In [1]: import numpy as np

In [2]: np.set_printoptions(precision=3, suppress=True, linewidth=100, legacy="1.25")

In [3]: rnd = lambda a: np.round(a, 3) + 0

In [4]: J = np.loadtxt("dump.csv", delimiter=",")

In [5]: print(J)
[[-1. -1. -1. -1. -1. -1. -1. -1. -1.]
 [-1. -2. -2. -2. -2. -2. -2. -2. -2.]
 [-1. -2. -3. -3. -3. -3. -3. -3. -3.]
 [-1. -2. -3. -4. -4. -4. -4. -4. -4.]
 [-1. -2. -3. -4. -5. -5. -5. -5. -5.]
 [-1. -2. -3. -4. -5. -6. -6. -6. -6.]
 [-1. -2. -3. -4. -5. -6. -7. -7. -7.]
 [-1. -2. -3. -4. -5. -6. -7. -8. -8.]
 [-1. -2. -3. -4. -5. -6. -7. -8. -9.]]

In [6]: # symmetric

In [7]: np.abs(J).max()
Out[7]: 9.0

In [8]: np.linalg.matrix_rank(J)
Out[8]: 9

In [9]: J[9]
IndexError: index 9 is out of bounds for axis 0 with size 9


In [10]: J.sum(axis=1)
Out[10]: array([ -9., -17., -24., -30., -35., -39., -42., -44., -45.])

In [11]: J - J[0]
Out[11]: 
array([[ 0.,  0.,  0.,  0.,  0.,  0.,  0.,  0.,  0.],
       [ 0., -1., -1., -1., -1., -1., -1., -1., -1.],
       [ 0., -1., -2., -2., -2., -2., -2., -2., -2.],
       [ 0., -1., -2., -3., -3., -3., -3., -3., -3.],
       [ 0., -1., -2., -3., -4., -4., -4., -4., -4.],
       [ 0., -1., -2., -3., -4., -5., -5., -5., -5.],
       [ 0., -1., -2., -3., -4., -5., -6., -6., -6.],
       [ 0., -1., -2., -3., -4., -5., -6., -7., -7.],
       [ 0., -1., -2., -3., -4., -5., -6., -7., -8.]])

In [12]: np.linalg.rank(J)
AttributeError: module 'numpy.linalg' has no attribute 'rank'


In [13]: feats = np.load("test15.npy")

In [14]: rnd(feats)
Out[14]: 
array([[0.333, 0.167, 0.   , 0.167, 0.   , 0.   , 0.   , 0.167, 0.   , 0.167],
       [0.   , 0.333, 0.   , 0.333, 0.333, 0.   , 0.   , 0.   , 0.   , 0.   ],
       [0.   , 0.   , 0.5  , 0.5  , 0.   , 0.   , 0.   , 0.   , 0.   , 0.   ],
       [0.   , 0.   , 0.125, 0.25 , 0.125, 0.125, 0.125, 0.125, 0.   , 0.125],
       [0.   , 0.   , 0.   , 0.   , 1.   , 0.   , 0.   , 0.   , 0.   , 0.   ],
       [0.167, 0.167, 0.167, 0.   , 0.   , 0.167, 0.   , 0.   , 0.167, 0.167],
       [0.   , 0.   , 0.   , 0.   , 0.   , 0.   , 0.333, 0.333, 0.333, 0.   ],
       [0.   , 0.   , 0.   , 0.   , 0.25 , 0.   , 0.   , 0.25 , 0.25 , 0.25 ],
       [0.   , 0.25 , 0.   , 0.   , 0.25 , 0.   , 0.   , 0.   , 0.5  , 0.   ],
       [0.   , 0.   , 0.   , 0.   , 0.25 , 0.25 , 0.   , 0.25 , 0.   , 0.25 ]])

In [15]: # rows sum to 1

In [16]: u, v = feats[6], feats[9]

In [17]: print(rnd(u @ u))
0.333

In [18]: p = (u @ v) / (u @ u) * u

In [19]: rnd(v - p)
Out[19]: array([ 0.   ,  0.   ,  0.   ,  0.   ,  0.25 ,  0.25 , -0.083,  0.167, -0.083,  0.25 ])

In [20]: rnd(np.outer(u, v))
Out[20]: 
array([[0.   , 0.   , 0.   , 0.   , 0.   , 0.   , 0.   , 0.   , 0.   , 0.   ],
       [0.   , 0.   , 0.   , 0.   , 0.   , 0.   , 0.   , 0.   , 0.   , 0.   ],
       [0.   , 0.   , 0.   , 0.   , 0.   , 0.   , 0.   , 0.   , 0.   , 0.   ],
       [0.   , 0.   , 0.   , 0.   , 0.   , 0.   , 0.   , 0.   , 0.   , 0.   ],
       [0.   , 0.   , 0.   , 0.   , 0.   , 0.   , 0.   , 0.   , 0.   , 0.   ],
       [0.   , 0.   , 0.   , 0.   , 0.   , 0.   , 0.   , 0.   , 0.   , 0.   ],
       [0.   , 0.   , 0.   , 0.   , 0.083, 0.083, 0.   , 0.083, 0.   , 0.083],
       [0.   , 0.   , 0.   , 0.   , 0.083, 0.083, 0.   , 0.083, 0.   , 0.083],
       [0.   , 0.   , 0.   , 0.   , 0.083, 0.083, 0.   , 0.083, 0.   , 0.083],
       [0.   , 0.   , 0.   , 0.   , 0.   , 0.   , 0.   , 0.   , 0.   , 0.   ]])

In [21]: rnd((v - p) @ u)
Out[21]: 0.0

In [22]: np.linalg.matrix_rank(np.outer(u, v))
Out[22]: 1

In [23]: rnd(np.linalg.norm(u + v) ** 2 + np.linalg.norm(u - v) ** 2)
Out[23]: 1.167
